$ python3 -q
>>> import numpy as np
>>> np.set_printoptions(precision=4, suppress=True, linewidth=100)
>>> K = np.array([[0, 0, 0, 0, 1],
...     [0, 0, 1, 1, 0],
...     [0, 1, 0, 1, 0],
...     [0, 1, 1, 0, 0],
...     [1, 0, 0, 0, 0]])
>>> T = np.stack([K, 3 * K, K[::-1]])
>>> np.linalg.matrix_rank(T)
array([5, 5, 5])
>>> np.linalg.norm(T, axis=(1, 2))
array([2.8284, 8.4853, 2.8284])
>>> T.shape
(3, 5, 5)
>>> vals, vecs = np.linalg.eigh(K)
>>> np.round(vecs.T @ vecs, 4) + 0
array([[1., 0., 0., 0., 0.],
       [0., 1., 0., 0., 0.],
       [0., 0., 1., 0., 0.],
       [0., 0., 0., 1., 0.],
       [0., 0., 0., 0., 1.]])
>>> np.abs(vecs[:, -1])
array([0.    , 0.5774, 0.5774, 0.5774, 0.    ])
>>> np.linalg.eigvalsh(K @ K)
array([1., 1., 1., 1., 4.])
>>> np.linalg.eigvalsh(K + 4 * np.eye(5))
array([3., 3., 3., 5., 6.])
>>> np.linalg.svd(K, compute_uv=False)
array([2., 1., 1., 1., 1.])
>>> np.abs(vecs[:, -1]).round(6).argmax()
np.int64(1)
>>> K @ K
array([[1, 0, 0, 0, 0],
       [0, 2, 1, 1, 0],
       [0, 1, 2, 1, 0],
       [0, 1, 1, 2, 0],
       [0, 0, 0, 0, 1]])
>>> np.argwhere(np.triu(K))
array([[0, 4],
       [1, 2],
       [1, 3],
       [2, 3]])
>>> K.sum(axis=0)
array([1, 2, 2, 2, 1])
>>> Lm = np.diag(K.sum(axis=1)) - K
>>> np.linalg.matrix_rank(Lm)
np.int64(3)
>>> (np.linalg.eigvalsh(Lm) < 1e-8).sum()
np.int64(2)
>>> np.round(np.linalg.eigvalsh(Lm), 4) + 0
array([0., 0., 2., 3., 3.])
>>> Lm
array([[ 1,  0,  0,  0, -1],
       [ 0,  2, -1, -1,  0],
       [ 0, -1,  2, -1,  0],
       [ 0, -1, -1,  2,  0],
       [-1,  0,  0,  0,  1]])
>>> round(np.linalg.det(Lm[1:, 1:]))
0
>>> m1 = np.load("layer18.npy")
>>> m1
array([[3., 1., 0., 0., 0., 0., 0., 0.],
       [0., 3., 1., 0., 0., 0., 0., 0.],
       [0., 0., 3., 1., 0., 0., 0., 0.],
       [0., 0., 0., 3., 1., 0., 0., 0.],
       [0., 0., 0., 0., 3., 1., 0., 0.],
       [0., 0., 0., 0., 0., 3., 1., 0.],
       [0., 0., 0., 0., 0., 0., 3., 1.],
       [0., 0., 0., 0., 0., 0., 0., 3.]])
>>> rng = np.random.default_rng(4464)
>>> z = rng.permutation(8)
>>> M2 = m1[:, z] * rng.choice([-1, 1], 8)
>>> M2
array([[-0., -1., -0.,  0., -0., -0.,  3.,  0.],
       [-0., -3., -0.,  0., -1., -0.,  0.,  0.],
       [-0., -0., -0.,  0., -3., -1.,  0.,  0.],
       [-0., -0., -1.,  0., -0., -3.,  0.,  0.],
       [-1., -0., -3.,  0., -0., -0.,  0.,  0.],
       [-3., -0., -0.,  1., -0., -0.,  0.,  0.],
       [-0., -0., -0.,  3., -0., -0.,  0.,  1.],
       [-0., -0., -0.,  0., -0., -0.,  0.,  3.]])
>>> U, _, Vt = np.linalg.svd(m1.T @ M2)
>>> z
array([5, 1, 4, 6, 2, 3, 0, 7])
>>> np.round(U @ Vt, 4) + 0
array([[ 0.,  0.,  0.,  0.,  0.,  0.,  1.,  0.],
       [ 0., -1.,  0.,  0.,  0.,  0.,  0.,  0.],
       [ 0.,  0.,  0.,  0., -1.,  0.,  0.,  0.],
       [ 0.,  0.,  0.,  0.,  0., -1.,  0.,  0.],
       [ 0.,  0., -1.,  0.,  0.,  0.,  0.,  0.],
       [-1.,  0.,  0.,  0.,  0.,  0.,  0.,  0.],
       [ 0.,  0.,  0.,  1.,  0.,  0.,  0.,  0.],
       [ 0.,  0.,  0.,  0.,  0.,  0.,  0.,  1.]])
>>> np.sort(np.abs(np.linalg.eigvals(M2)))
array([2.5191, 2.5191, 2.963 , 2.963 , 3.    , 3.2636, 3.2636, 3.6856])
>>> (M2 + M2.T) / 2
array([[-0. , -0.5, -0. ,  0. , -0.5, -1.5,  1.5,  0. ],
       [-0.5, -3. , -0. ,  0. , -0.5, -0. ,  0. ,  0. ],
       [-0. , -0. , -0. , -0.5, -3. , -0.5,  0. ,  0. ],
       [ 0. ,  0. , -0.5,  0. ,  0. , -1. ,  1.5,  0. ],
       [-0.5, -0.5, -3. ,  0. , -0. , -0. ,  0. ,  0. ],
       [-1.5, -0. , -0.5, -1. , -0. , -0. ,  0. ,  0. ],
       [ 1.5,  0. ,  0. ,  1.5,  0. ,  0. ,  0. ,  0.5],
       [ 0. ,  0. ,  0. ,  0. ,  0. ,  0. ,  0.5,  3. ]])
>>> np.allclose(M2, M2.T)
False
>>> np.allclose(M2 @ M2.T, M2.T @ M2)
False
>>> np.trace(m1)
np.float64(24.0)
>>> (m1 - m1.T) / 2
array([[ 0. ,  0.5,  0. ,  0. ,  0. ,  0. ,  0. ,  0. ],
       [-0.5,  0. ,  0.5,  0. ,  0. ,  0. ,  0. ,  0. ],
       [ 0. , -0.5,  0. ,  0.5,  0. ,  0. ,  0. ,  0. ],
       [ 0. ,  0. , -0.5,  0. ,  0.5,  0. ,  0. ,  0. ],
       [ 0. ,  0. ,  0. , -0.5,  0. ,  0.5,  0. ,  0. ],
       [ 0. ,  0. ,  0. ,  0. , -0.5,  0. ,  0.5,  0. ],
       [ 0. ,  0. ,  0. ,  0. ,  0. , -0.5,  0. ,  0.5],
       [ 0. ,  0. ,  0. ,  0. ,  0. ,  0. , -0.5,  0. ]])
>>> np.allclose(m1, m1.T)
False
>>> np.sort(np.abs(np.linalg.eigvals(m1)))
array([3., 3., 3., 3., 3., 3., 3., 3.])
>>> np.linalg.matrix_power(m1, 2)
array([[9., 6., 1., 0., 0., 0., 0., 0.],
       [0., 9., 6., 1., 0., 0., 0., 0.],
       [0., 0., 9., 6., 1., 0., 0., 0.],
       [0., 0., 0., 9., 6., 1., 0., 0.],
       [0., 0., 0., 0., 9., 6., 1., 0.],
       [0., 0., 0., 0., 0., 9., 6., 1.],
       [0., 0., 0., 0., 0., 0., 9., 6.],
       [0., 0., 0., 0., 0., 0., 0., 9.]])
